% python3 -q
>>> import numpy as np
>>> import numpy.linalg as la
>>> np.set_printoptions(suppress=True, linewidth=160)
>>> E = np.loadtxt("data.csv", delimiter=",")
>>> E
array([[ -7. , -16. ,   8. ,   4. ,  10. ],
       [  1.3,   0.7,   1. ,  -0.7,   1. ],
       [  0.8,   0.6,  -0.2,   1.1,   2.5],
       [ -0.2,   0.3,  -0.4,   0.4,   1. ],
       [  0. ,   0.1,   0.2,  -0.8,  -0.7],
       [ -1.4,  -1.9,  -0.3,  -1.4,   1. ],
       [  0.2,  -0.7,  -1.4,   0.1,  -0.9],
       [  0. ,   0.7,   1.7,  -0.6,   0. ],
       [ -0.8,  -1.3,   0.5,  -2.5,  -0.3],
       [  0.8,  -1.1,   0.1,  -1. ,   0.6]])
>>> labels = E[:, 3] > np.median(E[:, 3])
>>> u = E[labels].mean(axis=0) - E[~labels].mean(axis=0)
>>> ((E - E.mean(axis=0)) @ u > 0).astype(int)
array([1, 0, 0, 0, 0, 0, 0, 0, 0, 0])
>>> u.round(3)
array([-1.22, -2.32,  1.24,  2.28,  2.2 ])
>>> (((E - E.mean(axis=0)) @ u > 0) == labels).mean()
np.float64(0.6)
>>> x0 = np.array([-1, 3, 2, 1, 2])
>>> rhs = E @ x0
>>> np.round(la.solve(E.T @ E, E.T @ rhs), 3)
array([-1.,  3.,  2.,  1.,  2.])
>>> rng = np.random.default_rng(24)
>>> rhs = rhs + 0.1 * rng.normal(size=10)
>>> rhs.round(3)
array([-0.865,  4.134,  6.584,  2.681, -1.534, -4.323, -6.74 ,  4.772, -5.103, -3.813])
>>> coef, *_ = la.lstsq(E, rhs)
>>> np.round(E.T @ (rhs - E @ coef), 3) + 0
array([0., 0., 0., 0., 0.])
>>> coef.round(3)
array([-1.011,  2.977,  1.994,  1.008,  1.969])
>>> u = np.array([0, 6, 5])
>>> np.round(np.correlate(E[1], E[9], "full"), 3)
array([ 0.78, -0.88,  0.03, -2.78,  1.67, -1.61,  1.67, -1.66,  0.8 ])
>>> np.round(np.convolve(E[1], u), 3)
array([ 0. ,  7.8, 10.7,  9.5,  0.8,  2.5,  5. ])
>>> np.round(np.polyval(u, E[1]), 3)
array([12.8,  9.2, 11. ,  0.8, 11. ])
